$ python3 -q
>>> import numpy as np
>>> import numpy.linalg as la
>>> np.set_printoptions(suppress=True, linewidth=200)
>>> data = np.load("test11.npy")
>>> print(data)
[[1 0 2 0 0 1 0 0 0 1 1 0 0 2 1]
 [0 1 1 0 2 0 0 0 0 0 0 0 0 1 0]
 [0 0 0 0 0 0 2 0 0 0 0 0 1 0 1]
 [0 1 0 0 0 0 0 0 1 0 2 2 2 0 0]
 [0 0 1 0 0 1 0 1 0 0 0 0 0 0 0]
 [0 0 0 0 1 0 0 0 0 0 2 0 0 0 0]
 [0 0 0 1 0 0 0 0 0 0 0 0 2 0 0]
 [0 0 0 0 0 0 0 1 0 1 0 1 0 0 0]
 [0 1 0 1 0 0 0 0 0 0 1 0 0 1 0]]
>>> u, g = data[0], data[4]
>>> print(u @ u)
13
>>> pr = (u @ g) / (u @ u) * u
>>> print(round(float((g - pr) @ u), 1))
-0.0
>>> print(np.round(g - pr, 1))
[-0.2  0.   0.5  0.   0.   0.8  0.   1.   0.  -0.2 -0.2  0.   0.  -0.5 -0.2]
>>> vec = np.array([0, 7, 6, 6, 8, 9, 2, 6, 6, 1, 5, 6, 8, 6, 7])
>>> a = np.maximum(data @ vec, 0)
>>> print(data * (a > 1e-9)[:, None])
[[1 0 2 0 0 1 0 0 0 1 1 0 0 2 1]
 [0 1 1 0 2 0 0 0 0 0 0 0 0 1 0]
 [0 0 0 0 0 0 2 0 0 0 0 0 1 0 1]
 [0 1 0 0 0 0 0 0 1 0 2 2 2 0 0]
 [0 0 1 0 0 1 0 1 0 0 0 0 0 0 0]
 [0 0 0 0 1 0 0 0 0 0 2 0 0 0 0]
 [0 0 0 1 0 0 0 0 0 0 0 0 2 0 0]
 [0 0 0 0 0 0 0 1 0 1 0 1 0 0 0]
 [0 1 0 1 0 0 0 0 0 0 1 0 0 1 0]]
>>> u = np.array([-3, 3, -1])
>>> print(np.correlate(data[7], data[4], "full"))
[0 0 0 0 0 0 0 0 0 0 0 0 0 0 1 0 2 0 2 1 1 1 0 1 0 0 0 0 0]
>>> print(np.cross(data[7, :3], data[4, :3]))
[0 0 0]
>>> print(np.array([np.convolve(row, u, "same") for row in data]))
[[ 3 -7  6 -2 -3  3 -1  0 -3  0  2 -1 -6  3  1]
 [-3  0  2 -7  6 -2  0  0  0  0  0  0 -3  3 -1]
 [ 0  0  0  0  0 -6  6 -2  0  0  0 -3  3 -4  3]
 [-3  3 -1  0  0  0  0 -3  3 -7  0 -2  4 -2  0]
 [ 0 -3  3 -1 -3  3 -4  3 -1  0  0  0  0  0  0]
 [ 0  0  0 -3  3 -1  0  0  0 -6  6 -2  0  0  0]
 [ 0  0 -3  3 -1  0  0  0  0  0  0 -6  6 -2  0]
 [ 0  0  0  0  0  0 -3  3 -4  3 -4  3 -1  0  0]
 [-3  3 -4  3 -1  0  0  0  0 -3  3 -1 -3  3 -1]]
>>> print(np.convolve(data[7], u))
[ 0  0  0  0  0  0  0 -3  3 -4  3 -4  3 -1  0  0  0]
>>> m1 = np.loadtxt("x.csv", delimiter=",")
>>> print(m1)
[[3. 4. 2. 0. 5. 0. 3.]
 [2. 2. 5. 0. 5. 0. 3.]
 [2. 0. 5. 0. 0. 0. 3.]
 [0. 0. 0. 2. 0. 2. 0.]
 [2. 3. 4. 0. 0. 0. 1.]
 [0. 0. 0. 1. 0. 2. 0.]
 [4. 3. 4. 0. 1. 0. 3.]]
>>> # splits into 2 blocks
>>> rng = np.random.default_rng(67)
>>> lab = rng.permutation(7)
>>> print(lab)
[2 5 3 6 4 1 0]
>>> A2 = m1[lab][:, lab]
>>> print(A2)
[[5. 0. 0. 3. 0. 0. 2.]
 [0. 2. 1. 0. 0. 0. 0.]
 [0. 2. 2. 0. 0. 0. 0.]
 [4. 0. 0. 3. 1. 3. 4.]
 [4. 0. 0. 1. 0. 3. 2.]
 [5. 0. 0. 3. 5. 2. 2.]
 [2. 0. 0. 3. 5. 4. 3.]]
>>> print(round(la.det(A2), 1), round(la.det(m1[lab]), 1))
316.0 316.0
>>> print(np.diag(A2))
[5. 2. 2. 3. 0. 2. 3.]
>>> print(np.trace(A2))
17.0
>>> print(np.allclose(A2, m1))
False
>>> print((A2 != 0).astype(int))
[[1 0 0 1 0 0 1]
 [0 1 1 0 0 0 0]
 [0 1 1 0 0 0 0]
 [1 0 0 1 1 1 1]
 [1 0 0 1 0 1 1]
 [1 0 0 1 1 1 1]
 [1 0 0 1 1 1 1]]
>>> print((la.matrix_power((A2 != 0) + (A2.T != 0) + np.eye(7), 7) > 0).astype(int))
[[1 0 0 1 1 1 1]
 [0 1 1 0 0 0 0]
 [0 1 1 0 0 0 0]
 [1 0 0 1 1 1 1]
 [1 0 0 1 1 1 1]
 [1 0 0 1 1 1 1]
 [1 0 0 1 1 1 1]]
>>> print(np.round(np.sort(la.eigvals(A2).real), 1))
[-3.6 -0.4  0.6  1.8  1.8  3.4 13.5]
>>> print(np.flatnonzero(la.matrix_power((A2 != 0) + (A2.T != 0) + np.eye(7), 7)[6]))
[0 3 4 5 6]
>>> T = np.stack([m1, 5 * m1, m1[::-1]])
>>> print(la.matrix_rank(T.reshape(3, -1)))
2
>>> print(np.round(la.norm(T, axis=(1, 2)), 1))
[16.2 80.9 16.2]
>>> print(la.matrix_rank(T))
[7 7 7]
>>> A = np.loadtxt("a.csv", delimiter=",")
>>> print(A)
[[ 8.3 10.6  8.9  9.8]
 [ 5.9  6.4  7.3  6.6]
 [10.   9.4  8.8  9.7]
 [ 8.6 10.9  8.9  9.9]
 [ 4.6  6.4  6.1  4.2]
 [ 7.6 10.7  8.8  9.7]
 [ 7.3 10.1  7.6  7.3]
 [ 9.6 10.9  9.8 11.5]
 [ 6.1  8.2  7.7  7.5]
 [ 5.1  8.2  6.2  4.3]
 [ 7.6  8.   8.7  9.4]
 [ 8.7  9.1  8.9  9.8]
 [ 4.5  8.2  7.   6. ]
 [ 6.9  9.7  8.4  8.8]
 [ 4.8  9.   6.7  5.5]
 [ 6.3  8.5  7.1  6.1]
 [ 2.6  6.5  5.4  2.9]
 [ 6.  12.   8.   8. ]
 [ 8.6 10.8  9.  10. ]
 [ 8.9  9.9  9.3 10.6]
 [ 7.7  7.3  7.7  7.4]
 [ 6.5 10.3  8.6  9.2]]
>>> cen = A - A.mean(axis=0)
>>> left, s, vt = la.svd(cen, full_matrices=False)
>>> print(s.round(1))
[15.4  5.2  2.6  0.1]
>>> print(np.round(vt[0] * np.sign(vt[0, np.abs(vt[0]).argmax()]), 1))
[0.5 0.4 0.3 0.7]
>>> cov = A.T @ A
>>> print(cov.round(1))
[[1126.8 1428.1 1251.9 1288.7]
 [1428.1 1892.9 1626.8 1648.6]
 [1251.9 1626.8 1419.  1441.9]
 [1288.7 1648.6 1441.9 1493.2]]
>>> print(la.matrix_rank(cov))
4
>>> print(np.round(np.diag(cov), 1))
[1126.8 1892.9 1419.  1493.2]
>>> print(np.round(la.eigvalsh(cov)[::-1], 1))
[5875.    42.3    8.8    5.8]
>>> print((A @ A.T).shape)
(22, 22)
>>> print(np.allclose(cov, cov.T))
True
>>> vec = np.array([8, -6, 9, 5])
>>> rhs = A @ vec
>>> print(np.round(la.solve(A.T @ A, A.T @ rhs), 1))
[ 8. -6.  9.  5.]
>>> rhs = rhs + 0.1 * rng.normal(size=22)
>>> print(rhs.round(1))
[131.9 107.6 151.4 133.1  74.4 124.2 102.8 157.  106.4  69.  138.  143.9  79.7 116.8  72.2  93.9  44.9  87.8 135.  148.6 124.1 113.7]
>>> b, *_ = la.lstsq(A, rhs)
>>> print(round(float(la.norm(rhs - A @ b)), 1))
0.4
>>> print(b.round(1))
[ 8. -6.  9.  5.]
>>> cen = A - A.mean(axis=0)
>>> evecs = la.svd(cen)[2][:1]
>>> A2 = cen - cen @ evecs.T @ evecs
>>> print(round(float(la.norm(A2) / la.norm(cen)), 1))
0.4
>>> print(la.norm(A2, axis=1).round(6).argmax())
17
>>> print(np.round(np.cov(cen @ evecs.T, rowvar=False), 1))
11.3
>>> D = la.norm(A[:, None] - A[None], axis=-1)
>>> print(D.mean(axis=1).argmax())
16
>>> print(D[8].round(6).argsort(kind="stable")[:4])
[ 8 15 20  1]
>>> print(np.round(la.norm(A - A.mean(axis=0), axis=1), 1))
[2.9 3.3 3.7 3.3 5.5 2.6 1.3 5.2 1.3 4.5 2.1 2.8 3.4 1.1 3.5 2.2 7.6 3.  3.3 3.7 2.1 1.9]
>>> print(D[8].round(1))
[4.2 2.1 4.8 4.6 4.4 3.8 2.3 6.3 0.  3.7 2.6 3.8 2.3 2.3 2.7 1.6 6.4 3.8 4.6 4.8 1.8 2.9]
>>> E = np.load("sample14.npy")
>>> print(E)
[[1. 0. 0. 0. 0. 0. 0.]
 [0. 1. 2. 5. 1. 3. 4.]
 [0. 3. 2. 2. 0. 0. 4.]
 [0. 2. 5. 3. 4. 2. 1.]
 [0. 4. 1. 5. 2. 5. 4.]
 [0. 0. 4. 2. 3. 0. 5.]
 [0. 1. 1. 5. 3. 2. 2.]]
>>> # 2 blocks once reordered
>>> A2 = np.array([[9, 2], [4, -3], [6, 1], [7, 2], [1, 6], [-3, -6], [2, 1]])
>>> print(E @ A2)
[[  9.   2.]
 [ 51.   1.]
 [ 46.   1.]
 [ 59.  18.]
 [ 52. -15.]
 [ 51.  31.]
 [ 46.  16.]]
>>> print(np.einsum("ij,ij->i", E, E))
[ 1. 56. 33. 59. 87. 54. 44.]
>>> print(np.einsum("ik,kj->ji", E, A2))
[[  9.  51.  46.  59.  52.  51.  46.]
 [  2.   1.   1.  18. -15.  31.  16.]]
>>> la.determinant(E)
Traceback (most recent call last):
  File "<python-input-77>", line 1, in <module>
    la.determinant(E)
    ^^^^^^^^^^^^^^
AttributeError: module 'numpy.linalg' has no attribute 'determinant'
>>> print(np.round(la.matrix_power(E, 2), 1))
[[ 1.  0.  0.  0.  0.  0.  0.]
 [ 0. 25. 48. 55. 44. 26. 44.]
 [ 0. 17. 24. 45. 23. 21. 30.]
 [ 0. 40. 42. 58. 31. 34. 59.]
 [ 0. 29. 61. 77. 55. 40. 66.]
 [ 0. 33. 26. 54. 29. 29. 40.]
 [ 0. 28. 42. 51. 39. 32. 39.]]
>>> E.inv()
Traceback (most recent call last):
  File "<python-input-79>", line 1, in <module>
    E.inv()
    ^^^^^
AttributeError: 'numpy.ndarray' object has no attribute 'inv'
>>> print((E - E.T) / 2)
[[ 0.   0.   0.   0.   0.   0.   0. ]
 [ 0.   0.  -0.5  1.5 -1.5  1.5  1.5]
 [ 0.   0.5  0.  -1.5 -0.5 -2.   1.5]
 [ 0.  -1.5  1.5  0.  -0.5  0.  -2. ]
 [ 0.   1.5  0.5  0.5  0.   1.   0.5]
 [ 0.  -1.5  2.   0.  -1.   0.   1.5]
 [ 0.  -1.5 -1.5  2.  -0.5 -1.5  0. ]]
>>> print(np.allclose(E @ E.T, E.T @ E))
False
>>> print(np.round(np.sort(np.abs(la.eigvals(E))), 1))
[ 1.   1.8  3.1  3.1  3.4  3.4 15.5]
>>> print(E @ E)
[[ 1.  0.  0.  0.  0.  0.  0.]
 [ 0. 25. 48. 55. 44. 26. 44.]
 [ 0. 17. 24. 45. 23. 21. 30.]
 [ 0. 40. 42. 58. 31. 34. 59.]
 [ 0. 29. 61. 77. 55. 40. 66.]
 [ 0. 33. 26. 54. 29. 29. 40.]
 [ 0. 28. 42. 51. 39. 32. 39.]]
>>> J = np.load("w.npy")
>>> print(J.round(1) + 0)
[[  2.3  -5.4   9.3   6.8 -23.1 -14.3   5.3  13.8   4.    9.   -2.7]
 [  2.2  -5.1   9.    6.6 -22.5 -13.8   4.9  13.4   3.9   8.6  -2.6]
 [  1.9  -4.5   8.3   6.1 -20.8 -12.4   4.   12.5   3.5   7.6  -2.1]
 [  0.9  -1.9   5.5   4.  -14.   -7.1   0.9   8.5   2.2   3.8  -0.7]
 [  0.6  -1.3   4.7   3.4 -12.3  -5.8   0.2   7.6   1.9   2.9  -0.5]
 [ -0.4   0.8   1.6   0.8  -4.4  -1.1  -1.4   2.8   0.3  -0.2   0.1]
 [ -0.5   0.9   0.9   0.3  -2.7  -0.4  -1.2   1.8   0.   -0.5   0. ]
 [ -0.5   0.9   0.9   0.3  -2.6  -0.4  -1.1   1.7   0.   -0.5   0. ]
 [ -0.5   0.9   0.9   0.2  -2.4  -0.4  -1.1   1.6   0.   -0.5   0. ]
 [ -0.5   0.8   0.5   0.   -1.5  -0.1  -0.8   1.   -0.1  -0.5  -0.1]
 [  0.    0.1   0.    0.   -0.1   0.    0.    0.    0.    0.    0. ]
 [  0.4  -0.5  -0.1   0.2   0.4   0.    0.3  -0.3   0.2   0.3   0.2]
 [  0.8  -1.1  -0.2   0.6   0.7   0.1   0.3  -0.4   0.5   0.6   0.6]
 [  2.   -2.4  -0.5   1.8   1.2   0.7  -0.3  -0.7   1.4   1.2   2.3]
 [  3.3  -3.5  -0.8   3.2   1.7   2.   -1.8  -0.9   2.4   1.2   4.5]
 [  6.   -5.1  -1.8   6.4   3.2   6.6  -7.4  -1.4   4.7  -0.1  10.8]
 [  6.   -5.1  -1.8   6.4   3.3   6.7  -7.5  -1.4   4.7  -0.1  10.9]
 [  7.4  -5.6  -2.5   8.1   4.4   9.8 -11.2  -1.8   5.9  -1.3  14.6]
 [  8.4  -5.8  -3.2   9.4   5.4  12.5 -14.5  -2.2   6.8  -2.5  17.7]
 [  8.5  -5.9  -3.2   9.5   5.5  12.8 -14.8  -2.2   6.9  -2.6  18. ]
 [  9.3  -6.   -3.8  10.5   6.4  15.  -17.4  -2.6   7.6  -3.6  20.5]
 [  9.4  -6.   -3.9  10.7   6.6  15.5 -18.1  -2.7   7.7  -3.9  21.1]
 [  9.9  -6.   -4.3  11.3   7.2  17.  -19.8  -2.9   8.2  -4.6  22.7]
 [ 11.7  -6.   -5.7  13.6   9.5  22.9 -26.7  -3.8   9.7  -7.4  28.9]]
>>> rank = la.matrix_rank(J)
>>> print(rank)
3
>>> ns = la.svd(J)[2][rank:].T
>>> print(ns.shape)
(11, 8)
>>> print(np.round(ns @ ns.T, 1) + 0)
[[ 0.8  0.2  0.  -0.2  0.   0.   0.   0.  -0.1 -0.1 -0.2]
 [ 0.2  0.7  0.   0.2  0.1 -0.1  0.2 -0.1  0.2  0.2  0.1]
 [ 0.   0.   0.9  0.   0.2  0.1  0.  -0.1  0.   0.   0. ]
 [-0.2  0.2  0.   0.8  0.1  0.   0.1 -0.1 -0.1 -0.1 -0.2]
 [ 0.   0.1  0.2  0.1  0.4 -0.2 -0.1  0.4  0.   0.   0. ]
 [ 0.  -0.1  0.1  0.  -0.2  0.7  0.3  0.1  0.   0.2 -0.2]
 [ 0.   0.2  0.   0.1 -0.1  0.3  0.5  0.1  0.  -0.2  0.3]
 [ 0.  -0.1 -0.1 -0.1  0.4  0.1  0.1  0.8  0.   0.   0. ]
 [-0.1  0.2  0.  -0.1  0.   0.   0.   0.   0.9 -0.1 -0.1]
 [-0.1  0.2  0.  -0.1  0.   0.2 -0.2  0.  -0.1  0.8  0. ]
 [-0.2  0.1  0.  -0.2  0.  -0.2  0.3  0.  -0.1  0.   0.7]]
>>> print([int(la.matrix_rank(np.delete(J, i, axis=0))) for i in range(24)])
[3, 3, 3, 3, 3, 3, 3, 3, 3, 3, 3, 3, 3, 3, 3, 3, 3, 3, 3, 3, 3, 3, 3, 3]
